$ python -q
>>> import numpy as np
>>> np.set_printoptions(suppress=True, linewidth=120)
>>> def rd(a):
...     return np.round(a, 1) + 0
... 
>>> feats = np.array([[-1, 1, -1, -4, 1, 1, -2],
...     [0, -3, -1, -2, -1, 0, -1],
...     [0, 0, -2, 0, 2, 1, 5],
...     [0, 0, 0, -1, 5, -2, -2],
...     [0, 0, 0, 0, -4, -3, -4],
...     [0, 0, 0, 0, 0, -4, 3],
...     [0, 0, 0, 0, 0, 0, -5]])
>>> u, g = feats[1], feats[4]
>>> u @ u
np.int64(16)
>>> u @ g
np.int64(8)
>>> p = (u @ g) / (u @ u) * u
>>> (g - p) @ u
np.float64(0.0)
>>> u = np.array([2, -1, 1, -5, 1, 1, 2])
>>> Y = feats + np.outer(u, np.eye(7)[3])
>>> np.linalg.matrix_rank(Y - feats)
np.int64(1)
>>> np.linalg.matrix_rank(np.linalg.inv(Y) - np.linalg.inv(feats), tol=1e-8)
np.int64(1)
>>> np.prod(np.diag(feats)), rd(np.linalg.det(feats))
(np.int64(-480), np.float64(-480.0))
>>> np.linalg.matrix_rank(feats - feats[0, 0] * np.eye(7))
np.int64(6)
>>> K = np.load("case4.npy")
>>> K
array([[0, 0, 1, 0],
       [0, 1, 0, 0],
       [0, 0, 0, 1],
       [1, 0, 0, 0]])
>>> hat = np.triu(np.array([[0, 2, 1, 0], [1, 0, 0, 3], [2, 0, 0, 1], [2, 0, 1, 2]]), 1) + np.eye(4)
>>> Y = hat @ K @ np.linalg.inv(hat)
>>> np.linalg.matrix_rank(Y)
np.int64(4)
>>> rd(np.poly(Y))
array([ 1., -1.,  0., -1.,  1.])
>>> Y
array([[ 0.,  2.,  1., -6.],
       [ 3., -5., -3., 18.],
       [ 1., -2., -1.,  8.],
       [ 1., -2., -1.,  7.]])
>>> np.trace(Y), np.trace(K)
(np.float64(1.0), np.int64(1))
>>> hat @ K - K @ hat
array([[ 0.,  2.,  0.,  0.],
       [ 3.,  0.,  0., -3.],
       [ 1.,  0.,  0.,  0.],
       [ 0., -2., -1.,  0.]])
>>> rd(np.linalg.det(Y))
np.float64(1.0)
>>> C2 = feats.T @ feats
>>> np.linalg.matrix_rank(C2)
np.int64(7)
>>> (feats @ feats.T).shape
(7, 7)
>>> np.allclose(C2, C2.T)
True
>>> C2
array([[ 1, -1,  1,  4, -1, -1,  2],
       [-1, 10,  2,  2,  4,  1,  1],
       [ 1,  2,  6,  6, -4, -3, -7],
       [ 4,  2,  6, 21, -7, -2, 12],
       [-1,  4, -4, -7, 47,  5, 15],
       [-1,  1, -3, -2,  5, 31,  7],
       [ 2,  1, -7, 12, 15,  7, 84]])
>>> np.diag(C2)
array([ 1, 10,  6, 21, 47, 31, 84])
>>> np.trace(C2), (feats ** 2).sum()
(np.int64(200), np.int64(200))
>>> F = np.loadtxt("a.csv", delimiter=",")
>>> rd(F)
array([[0.5, 0. , 0. , 0.5, 0. , 0. , 0. ],
       [0. , 0.7, 0. , 0. , 0. , 0.3, 0. ],
       [0. , 0.5, 0.5, 0. , 0. , 0. , 0. ],
       [0. , 0. , 0.2, 0.2, 0.2, 0.2, 0. ],
       [0. , 0. , 0. , 0. , 0.7, 0. , 0.3],
       [0. , 0. , 0. , 0. , 0. , 1. , 0. ],
       [0. , 0. , 0. , 0. , 0. , 0.3, 0.7]])
>>> C2 = F.T @ F
>>> rd(np.trace(C2)), rd((F ** 2).sum())
(np.float64(3.9), np.float64(3.9))
>>> np.allclose(C2, C2.T)
True
>>> (F @ F.T).shape
(7, 7)
>>> rd(np.linalg.eigvalsh(C2)[::-1])
array([1.4, 0.8, 0.7, 0.5, 0.3, 0.2, 0. ])
>>> rd(np.linalg.svd(F, compute_uv=False) ** 2)
array([1.4, 0.8, 0.7, 0.5, 0.3, 0.2, 0. ])
>>> rd(C2)
array([[0.2, 0. , 0. , 0.2, 0. , 0. , 0. ],
       [0. , 0.7, 0.2, 0. , 0. , 0.2, 0. ],
       [0. , 0.2, 0.3, 0.1, 0.1, 0.1, 0. ],
       [0.2, 0. , 0.1, 0.3, 0.1, 0.1, 0. ],
       [0. , 0. , 0.1, 0.1, 0.5, 0.1, 0.2],
       [0. , 0.2, 0.1, 0.1, 0.1, 1.3, 0.2],
       [0. , 0. , 0. , 0. , 0.2, 0.2, 0.6]])
>>> rd(np.diag(C2))
array([0.2, 0.7, 0.3, 0.3, 0.5, 1.3, 0.6])
>>> u, g = F[1], F[5]
>>> rd(u @ g)
np.float64(0.3)
>>> rd(u @ u)
np.float64(0.6)
>>> p = (u @ g) / (u @ u) * u
>>> rd(p)
array([0. , 0.4, 0. , 0. , 0. , 0.2, 0. ])
>>> rd((g - p) @ u)
np.float64(0.0)
>>> rd(np.linalg.norm(u + g) ** 2 + np.linalg.norm(u - g) ** 2)
np.float64(3.1)
>>> rd(np.outer(u, g))
array([[0. , 0. , 0. , 0. , 0. , 0. , 0. ],
       [0. , 0. , 0. , 0. , 0. , 0.7, 0. ],
       [0. , 0. , 0. , 0. , 0. , 0. , 0. ],
       [0. , 0. , 0. , 0. , 0. , 0. , 0. ],
       [0. , 0. , 0. , 0. , 0. , 0. , 0. ],
       [0. , 0. , 0. , 0. , 0. , 0.3, 0. ],
       [0. , 0. , 0. , 0. , 0. , 0. , 0. ]])
>>> np.linalg.matrix_rank(np.outer(u, g))
np.int64(1)
>>> u = np.array([2, -1, 1, -1, 1, 0, -1])
>>> Y = F + np.outer(u, np.eye(7)[2])
>>> np.linalg.matrix_rank(np.linalg.inv(Y) - np.linalg.inv(F), tol=1e-8)
np.int64(1)
>>> rd(Y)
array([[ 0.5,  0. ,  2. ,  0.5,  0. ,  0. ,  0. ],
       [ 0. ,  0.7, -1. ,  0. ,  0. ,  0.3,  0. ],
       [ 0. ,  0.5,  1.5,  0. ,  0. ,  0. ,  0. ],
       [ 0. ,  0. , -0.8,  0.2,  0.2,  0.2,  0. ],
       [ 0. ,  0. ,  1. ,  0. ,  0.7,  0. ,  0.3],
       [ 0. ,  0. ,  0. ,  0. ,  0. ,  1. ,  0. ],
       [ 0. ,  0. , -1. ,  0. ,  0. ,  0.3,  0.7]])
>>> X = np.array([[3, 2, -3, 0, 1, 1, 3, 0, -1],
...     [2, 1, 0, -1, 1, -2, 1, -2, -2],
...     [3, 1, -2, 1, 0, 2, 0, 3, -3],
...     [-1, 0, 3, 0, 3, 3, 2, 2, -1],
...     [-1, -2, 2, 3, -3, 2, -2, 3, 0],
...     [0, -3, 3, 2, -2, 2, 2, 2, -2],
...     [-3, 1, -3, 3, 2, 1, -3, -1, -3],
...     [-3, 0, 0, 1, 0, 0, -3, 1, -1],
...     [-1, -2, -1, -2, 0, 1, 2, 2, 0]])
>>> X
array([[ 3,  2, -3,  0,  1,  1,  3,  0, -1],
       [ 2,  1,  0, -1,  1, -2,  1, -2, -2],
       [ 3,  1, -2,  1,  0,  2,  0,  3, -3],
       [-1,  0,  3,  0,  3,  3,  2,  2, -1],
       [-1, -2,  2,  3, -3,  2, -2,  3,  0],
       [ 0, -3,  3,  2, -2,  2,  2,  2, -2],
       [-3,  1, -3,  3,  2,  1, -3, -1, -3],
       [-3,  0,  0,  1,  0,  0, -3,  1, -1],
       [-1, -2, -1, -2,  0,  1,  2,  2,  0]])
>>> O, Rm = np.linalg.qr(X)
>>> np.trace(O @ O.T)
np.float64(9.0)
>>> rd(O.T @ O)
array([[1., 0., 0., 0., 0., 0., 0., 0., 0.],
       [0., 1., 0., 0., 0., 0., 0., 0., 0.],
       [0., 0., 1., 0., 0., 0., 0., 0., 0.],
       [0., 0., 0., 1., 0., 0., 0., 0., 0.],
       [0., 0., 0., 0., 1., 0., 0., 0., 0.],
       [0., 0., 0., 0., 0., 1., 0., 0., 0.],
       [0., 0., 0., 0., 0., 0., 1., 0., 0.],
       [0., 0., 0., 0., 0., 0., 0., 1., 0.],
       [0., 0., 0., 0., 0., 0., 0., 0., 1.]])
>>> u = np.array([2, 0, 8, 0, 4, 7, 0, 8, 1])
>>> Y = X + np.outer(u, np.eye(9)[3])
>>> Y
array([[ 3.,  2., -3.,  2.,  1.,  1.,  3.,  0., -1.],
       [ 2.,  1.,  0., -1.,  1., -2.,  1., -2., -2.],
       [ 3.,  1., -2.,  9.,  0.,  2.,  0.,  3., -3.],
       [-1.,  0.,  3.,  0.,  3.,  3.,  2.,  2., -1.],
       [-1., -2.,  2.,  7., -3.,  2., -2.,  3.,  0.],
       [ 0., -3.,  3.,  9., -2.,  2.,  2.,  2., -2.],
       [-3.,  1., -3.,  3.,  2.,  1., -3., -1., -3.],
       [-3.,  0.,  0.,  9.,  0.,  0., -3.,  1., -1.],
       [-1., -2., -1., -1.,  0.,  1.,  2.,  2.,  0.]])
>>> rd(np.linalg.det(Y) / np.linalg.det(X)), rd(1 + np.linalg.solve(X, u)[3])
(np.float64(-17.3), np.float64(-17.3))
>>> [round(float(x), 1) for x in np.linalg.svd(X, compute_uv=False)[:3]]
[10.0, 8.7, 7.9]
>>> np.linalg.matrix_rank(X, rtol=0.1)
np.int64(7)
>>> np.linalg.cond(X) > 100
np.True_
>>> left, sv, Vh = np.linalg.svd(X)
>>> np.argmax(sv[:-1] / (sv[1:] + 1e-6)) + 1
np.int64(8)
>>> Y = left[:, :8] @ np.diag(sv[:8]) @ Vh[:8]
>>> rd(np.linalg.norm(X - Y) / np.linalg.norm(X))
np.float64(0.0)
>>> np.linalg.matrix_rank(Y)
np.int64(8)
>>> w1 = np.array([[2, 9, 6, 5],
...     [1, 4, 8, 9],
...     [4, 1, 1, 2],
...     [1, 5, 6, 3],
...     [8, 1, 6, 6],
...     [8, 9, 4, 3],
...     [7, 3, 2, 2],
...     [2, 1, 5, 4],
...     [4, 6, 1, 9]])
>>> coef = np.array([0, 0, 0, 2])
>>> hid = np.maximum(X @ w1 + coef, 0)
>>> hid
array([[29, 45, 46, 35],
       [ 0,  0,  2,  0],
       [10, 37, 50, 16],
       [72, 26, 40, 33],
       [ 0, 12,  0,  0],
       [21, 13,  0,  0],
       [ 0,  0,  7,  0],
       [ 0,  0,  0,  0],
       [16,  0,  0,  0]])
>>> rd((hid > 0).mean(axis=0))
array([0.6, 0.6, 0.6, 0.3])
>>> cent = np.array([[0, 2, 2], [-2, -2, 0], [1, 2, 2], [-1, 0, 0]])
>>> w1 @ cent
array([[-17,  -2,  16],
       [ -9,  10,  18],
       [ -3,   8,  10],
       [ -7,   4,  14],
       [ -2,  26,  28],
       [-17,   6,  24],
       [ -6,  12,  18],
       [ -1,  12,  14],
       [-20,  -2,  10]])
>>> M = np.load("sample0.npy")
>>> M
array([[ 21.2,   6.6,   6.8,  -0.5,  14.2,  -7.1, -21.1, -20.6,   6.7,   6.9],
       [  0.1,   0. ,   0.1,  -0.5,   0.2,  -0.1,   0. ,   0. ,  -0.2,   0. ],
       [  6.1,   2. ,   2.6,   0. ,   3.9,  -1.9,  -6. ,  -5.7,   1.8,   1.6]])
>>> rd(M.sum(axis=1))
array([13.1, -0.4,  4.4])
>>> np.count_nonzero(M)
np.int64(25)
>>> rd(M - M[0])
array([[  0. ,   0. ,   0. ,   0. ,   0. ,   0. ,   0. ,   0. ,   0. ,   0. ],
       [-21.1,  -6.6,  -6.7,   0. , -14. ,   7. ,  21.1,  20.6,  -6.9,  -6.9],
       [-15.1,  -4.6,  -4.2,   0.5, -10.3,   5.2,  15.1,  14.9,  -4.9,  -5.3]])
>>> np.abs(M).max()
np.float64(21.2)
>>> M.shape
(3, 10)
>>> rd(np.linalg.norm(M))
np.float64(43.5)
>>> M.ravel(order="F")
array([ 21.2,   0.1,   6.1,   6.6,   0. ,   2. ,   6.8,   0.1,   2.6,  -0.5,  -0.5,   0. ,  14.2,   0.2,   3.9,  -7.1,
        -0.1,  -1.9, -21.1,   0. ,  -6. , -20.6,   0. ,  -5.7,   6.7,  -0.2,   1.8,   6.9,   0. ,   1.6])
>>> T = M.reshape(3, 2, -1)
>>> np.swapaxes(T, 1, 2)[2]
array([[ 6.1, -1.9],
       [ 2. , -6. ],
       [ 2.6, -5.7],
       [ 0. ,  1.8],
       [ 3.9,  1.6]])
>>> rd(np.einsum("ihd,ihd->ih", T, T))
array([[ 741.1, 1012.5],
       [   0.3,    0.1],
       [  63.2,   77.9]])
>>> w1 = np.array([[0, 3, 3, 0, 2, 3],
...     [3, 2, 3, 2, 1, 0],
...     [1, 3, 3, 1, 3, 0],
...     [3, 1, 2, 2, 0, 3],
...     [3, 0, 1, 1, 1, 3],
...     [2, 3, 2, 3, 2, 2],
...     [2, 2, 1, 3, 1, 0],
...     [0, 2, 0, 2, 3, 3],
...     [2, 2, 2, 0, 2, 1],
...     [1, 1, 2, 0, 0, 0]])
>>> coef = np.array([8, -9, 2, -7, -5, 6])
>>> hid = np.maximum(M @ w1 + coef, 0)
>>> rd(hid)
array([[ 39.6,   3.3, 110.9,   0. ,   0. ,  41.4],
       [  6.6,   0. ,   1.2,   0. ,   0. ,   5. ],
       [ 17.7,   0. ,  35. ,   0. ,   0. ,  16.9]])
>>> (hid > 0).astype(int)
array([[1, 1, 1, 0, 0, 1],
       [1, 0, 1, 0, 0, 1],
       [1, 0, 1, 0, 0, 1]])
>>> cent = np.array([[2, 0], [0, 4], [2, 5], [0, 3], [3, 0], [0, 5]])
>>> w1 @ cent
array([[12, 42],
       [15, 29],
       [17, 30],
       [10, 35],
       [11, 23],
       [14, 41],
       [ 9, 22],
       [ 9, 29],
       [14, 23],
       [ 6, 14]])
>>> mat = np.array([[2.1, 0.0, 2.0, 1.0, 3.0],
...     [1.0, 3.1, 1.0, 3.0, 2.0],
...     [0.0, 3.0, 1.1, 2.0, 3.0],
...     [3.0, 3.0, 1.0, 3.1, 3.0],
...     [2.0, 0.0, 2.0, 1.0, 3.1]])
>>> mat
array([[2.1, 0. , 2. , 1. , 3. ],
       [1. , 3.1, 1. , 3. , 2. ],
       [0. , 3. , 1.1, 2. , 3. ],
       [3. , 3. , 1. , 3.1, 3. ],
       [2. , 0. , 2. , 1. , 3.1]])
>>> mat.sum(axis=1)
array([ 8.1, 10.1,  9.1, 13.1,  8.1])
>>> rd(np.diff(mat, axis=0))
array([[-1.1,  3.1, -1. ,  2. , -1. ],
       [-1. , -0.1,  0.1, -1. ,  1. ],
       [ 3. ,  0. , -0.1,  1.1,  0. ],
       [-1. , -3. ,  1. , -2.1,  0.1]])
>>> Y = np.array([[-1, -1, 1, 1], [-2, -2, -2, -1], [1, -1, 0, -1], [-2, -1, 1, -2]])
>>> A = Y - Y.T
>>> A
array([[ 0,  1,  0,  3],
       [-1,  0, -1,  0],
       [ 0,  1,  0, -2],
       [-3,  0,  2,  0]])
>>> Y = np.array([[1, 3, 0],
...     [2, -3, -1],
...     [2, 3, -2],
...     [3, 0, 1],
...     [2, -1, -2],
...     [-3, -1, -3],
...     [0, -1, 2]])
>>> np.linalg.matrix_rank(np.vstack([F, Y.T]))
np.int64(7)
>>> rd(np.einsum("ij,ij->i", F, F))
array([0.5, 0.6, 0.5, 0.2, 0.6, 1. , 0.6])
>>> rd(F @ Y)
array([[ 2. ,  1.5,  0.5],
       [ 0.3, -2.3, -1.7],
       [ 2. ,  0. , -1.5],
       [ 1. ,  0.2, -1.5],
       [ 1.3, -1. , -0.7],
       [-3. , -1. , -3. ],
       [-1. , -1. ,  0.3]])
>>> rd(np.einsum("ij->j", F))
array([0.5, 1.2, 0.8, 0.8, 0.9, 1.9, 1. ])
>>> rd(Y.T @ F.T)
array([[ 2. ,  0.3,  2. ,  1. ,  1.3, -3. , -1. ],
       [ 1.5, -2.3,  0. ,  0.2, -1. , -1. , -1. ],
       [ 0.5, -1.7, -1.5, -1.5, -0.7, -3. ,  0.3]])
>>> rd(np.einsum("ik,kj->ij", F, Y))
array([[ 2. ,  1.5,  0.5],
       [ 0.3, -2.3, -1.7],
       [ 2. ,  0. , -1.5],
       [ 1. ,  0.2, -1.5],
       [ 1.3, -1. , -0.7],
       [-3. , -1. , -3. ],
       [-1. , -1. ,  0.3]])
